$ ipython --no-banner

In [1]: import numpy as np

In [2]: np.set_printoptions(precision=2, suppress=True, linewidth=120, sign=" ")

In [3]: def tidy(a):
   ...:     return np.round(a, 2) + 0
   ...: 

In [4]: J = np.array([[0, 7, 7, 3, 8, 5],
   ...:     [0, 0, 9, 7, 0, 4],
   ...:     [0, 0, 0, 2, 9, 1],
   ...:     [0, 0, 0, 0, 8, 0],
   ...:     [0, 0, 0, 0, 0, 2],
   ...:     [0, 0, 0, 0, 0, 0]])

In [5]: print(tidy(np.linalg.norm(J)))
22.27

In [6]: print(np.linalg.matrix_rank(J))
5

In [7]: print(tidy(np.linalg.svd(J, compute_uv=False)))
[ 18.1   11.57   5.48   1.89   0.93   0.  ]

In [8]: print(J.shape)
(6, 6)

In [9]: print(np.diff(J, axis=0))
[[ 0 -7  2  4 -8 -1]
 [ 0  0 -9 -5  9 -3]
 [ 0  0  0 -2 -1 -1]
 [ 0  0  0  0 -8  2]
 [ 0  0  0  0  0 -2]]

In [10]: print(J - J[0])
[[ 0  0  0  0  0  0]
 [ 0 -7  2  4 -8 -1]
 [ 0 -7 -7 -1  1 -4]
 [ 0 -7 -7 -3  0 -5]
 [ 0 -7 -7 -3 -8 -3]
 [ 0 -7 -7 -3 -8 -5]]

In [11]: M = np.load("data.npy")

In [12]: print(M)
[[ 0.  0.  0.  0. -1.  1.  0.]
 [ 0.  0.  0.  0.  2.  1.  4.]
 [ 0.  0.  0.  0.  3. -3.  1.]
 [ 0.  0.  0.  0.  1.  2. -3.]
 [-1.  2.  3.  1.  0.  0.  0.]
 [ 1.  1. -3.  2.  0.  0.  0.]
 [ 0.  4.  1. -3.  0.  0.  0.]]

In [13]: print([round(float(x), 2) for x in np.linalg.svd(M, compute_uv=False)[:3]])
[5.76, 5.76, 3.78]

In [14]: print(np.linalg.matrix_rank(M, rtol=0.1))
6

In [15]: print(np.argsort(-np.linalg.norm(M, axis=0).round(6), kind="stable")[:3])
[ 6  1  2]

In [16]: print(np.linalg.cond(M) > 100)
True

In [17]: vals, V = np.linalg.eigh(M)

In [18]: print(np.abs(V[:, -1]).round(6).argmax())
6

In [19]: print(tidy(V.T @ V))
[[ 1.  0.  0.  0.  0.  0.  0.]
 [ 0.  1.  0.  0.  0.  0.  0.]
 [ 0.  0.  1.  0.  0.  0.  0.]
 [ 0.  0.  0.  1.  0.  0.  0.]
 [ 0.  0.  0.  0.  1.  0.  0.]
 [ 0.  0.  0.  0.  0.  1.  0.]
 [ 0.  0.  0.  0.  0.  0.  1.]]

In [20]: print(tidy(V @ np.diag(vals) @ V.T))
[[ 0.  0.  0.  0. -1.  1.  0.]
 [ 0.  0.  0.  0.  2.  1.  4.]
 [ 0.  0.  0.  0.  3. -3.  1.]
 [ 0.  0.  0.  0.  1.  2. -3.]
 [-1.  2.  3.  1.  0.  0.  0.]
 [ 1.  1. -3.  2.  0.  0.  0.]
 [ 0.  4.  1. -3.  0.  0.  0.]]

In [21]: print(np.unique(vals.round(6) + 0, return_counts=True)[1])
[ 1  1  1  1  1  1  1]

In [22]: print(tidy(vals.sum()), np.trace(M))
0.0 0.0

In [23]: print(M @ M)
[[ 2. -1. -6.  1.  0.  0.  0.]
 [-1. 21.  7. -8.  0.  0.  0.]
 [-6.  7. 19. -6.  0.  0.  0.]
 [ 1. -8. -6. 14.  0.  0.  0.]
 [ 0.  0.  0.  0. 15. -6.  8.]
 [ 0.  0.  0.  0. -6. 15. -5.]
 [ 0.  0.  0.  0.  8. -5. 26.]]

In [24]: print(tidy(np.sort(np.abs(np.linalg.eigvals(M)))))
[ 0.    2.93  2.93  3.78  3.78  5.76  5.76]

In [25]: print(tidy(np.linalg.matrix_power(M, 2)))
[[ 2. -1. -6.  1.  0.  0.  0.]
 [-1. 21.  7. -8.  0.  0.  0.]
 [-6.  7. 19. -6.  0.  0.  0.]
 [ 1. -8. -6. 14.  0.  0.  0.]
 [ 0.  0.  0.  0. 15. -6.  8.]
 [ 0.  0.  0.  0. -6. 15. -5.]
 [ 0.  0.  0.  0.  8. -5. 26.]]

In [26]: print((M + M.T) / 2)
[[ 0.  0.  0.  0. -1.  1.  0.]
 [ 0.  0.  0.  0.  2.  1.  4.]
 [ 0.  0.  0.  0.  3. -3.  1.]
 [ 0.  0.  0.  0.  1.  2. -3.]
 [-1.  2.  3.  1.  0.  0.  0.]
 [ 1.  1. -3.  2.  0.  0.  0.]
 [ 0.  4.  1. -3.  0.  0.  0.]]

In [27]: w1 = np.array([[1, 2, -2],
    ...:     [2, 0, 2],
    ...:     [1, -1, 0],
    ...:     [-2, -1, 1],
    ...:     [-2, 0, -1],
    ...:     [-1, -1, -1],
    ...:     [0, -2, 2]])

In [28]: coef = np.array([2, 3, 0])

In [29]: act = np.maximum(M @ w1 + coef, 0)

In [30]: print(act)
[[  3.   2.   0.]
 [  0.   0.   5.]
 [  0.   4.   2.]
 [  0.   7.   0.]
 [  6.   0.   7.]
 [  0.   6.   2.]
 [ 17.   5.   5.]]

In [31]: print(tidy((act > 0).mean(axis=0)))
[ 0.43  0.71  0.71]

In [32]: cent = np.array([[2, -2, -1], [-2, 0, -2], [-2, 2, 2]])

In [33]: print(act @ cent)
[[  2.  -6.  -7.]
 [-10.  10.  10.]
 [-12.   4.  -4.]
 [-14.   0. -14.]
 [ -2.   2.   8.]
 [-16.   4.  -8.]
 [ 14. -24. -17.]]

In [34]: rk = np.linalg.matrix_rank(M)

In [35]: print(rk)
6

In [36]: N = np.linalg.svd(M)[2][rk:].T

In [37]: print(tidy(M @ N))
[[ 0.]
 [ 0.]
 [ 0.]
 [ 0.]
 [ 0.]
 [ 0.]
 [ 0.]]

In [38]: print(tidy(N @ N.T))
[[ 0.89 -0.04  0.31  0.04  0.    0.    0.  ]
 [-0.04  0.   -0.02  0.    0.    0.    0.  ]
 [ 0.31 -0.02  0.11  0.02  0.    0.    0.  ]
 [ 0.04  0.    0.02  0.    0.    0.    0.  ]
 [ 0.    0.    0.    0.    0.    0.    0.  ]
 [ 0.    0.    0.    0.    0.    0.    0.  ]
 [ 0.    0.    0.    0.    0.    0.    0.  ]]

In [39]: print([int(np.linalg.matrix_rank(np.delete(M, i, axis=0))) for i in range(7)])
[6, 6, 6, 6, 5, 5, 5]

In [40]: A = np.loadtxt("w.csv", delimiter=",")

In [41]: print(A)
[[-0.53 -0.42 -0.47 -0.04  0.29 -0.68]
 [-0.13  0.75  0.11 -0.21 -1.26  0.26]
 [ 1.24 -1.35 -0.24  1.35 -0.09 -0.1 ]
 [-0.29 -0.81 -0.47  1.02  0.77 -0.41]
 [ 0.18  0.27  0.01 -0.18 -0.52  0.62]
 [-0.6   0.45 -0.19 -0.35  0.3  -0.27]
 [-0.4   0.12  0.    0.38  0.22  0.27]
 [-0.16  0.85  0.15 -0.34  0.25  0.01]
 [ 0.63  0.28  0.58 -0.03  0.17 -0.26]
 [ 0.79 -0.17  0.21  0.27 -0.05 -0.38]
 [-0.15  0.25  0.81  0.24  0.42 -0.02]]

In [42]: A2 = np.c_[A[:, :3] @ np.array([[1, 4, 0], [2, 1, 5], [1, 3, 4]]), np.array([-4, 7, -9, -1, 7, 3, -9, 0, -1, -4, -3])]

In [43]: print(tidy(A2))
[[-1.84 -3.95 -3.98 -4.  ]
 [ 1.48  0.56  4.19  7.  ]
 [-1.7   2.89 -7.71 -9.  ]
 [-2.38 -3.38 -5.93 -1.  ]
 [ 0.73  1.02  1.39  7.  ]
 [ 0.11 -2.52  1.49  3.  ]
 [-0.16 -1.48  0.6  -9.  ]
 [ 1.69  0.66  4.85  0.  ]
 [ 1.77  4.54  3.72 -1.  ]
 [ 0.66  3.62 -0.01 -4.  ]
 [ 1.16  2.08  4.49 -3.  ]]

In [44]: print(np.linalg.matrix_rank(A2))
4

In [45]: print(np.linalg.matrix_rank(np.c_[A, A2]))
7

In [46]: x = np.array([-2, 1, -2, 2, -1, 0])

In [47]: y = A @ x

In [48]: print(tidy(np.linalg.lstsq(A, y)[0]))
[-2.  1. -2.  2. -1.  0.]

In [49]: print(tidy(np.linalg.pinv(A) @ A))
[[ 1.  0.  0.  0.  0.  0.]
 [ 0.  1.  0.  0.  0.  0.]
 [ 0.  0.  1.  0.  0.  0.]
 [ 0.  0.  0.  1.  0.  0.]
 [ 0.  0.  0.  0.  1.  0.]
 [ 0.  0.  0.  0.  0.  1.]]

In [50]: rng = np.random.default_rng(43981)

In [51]: y = y + 0.02 * rng.normal(size=11)

In [52]: print(tidy(y))
[ 1.16  1.67 -0.55  1.98  0.07  1.03  1.48 -0.1  -2.36 -1.57 -1.02]

In [53]: coef, *_ = np.linalg.lstsq(A, y)

In [54]: print(coef.round())
[-2.  1. -2.  2. -1.  0.]

In [55]: print([round(float(np.linalg.norm(np.linalg.solve(A.T @ A + lam * np.eye(6), A.T @ y))), 2) for lam in (0, 1, 10, 100)])
[3.76, 2.05, 0.55, 0.07]

In [56]: print(tidy(A.T @ (y - A @ coef)))
[ 0.  0.  0.  0.  0.  0.]

In [57]: print(tidy(np.linalg.norm(y - A @ coef)))
0.05

In [58]: print(tidy(coef))
[-2.    1.01 -2.    2.03 -1.02  0.02]
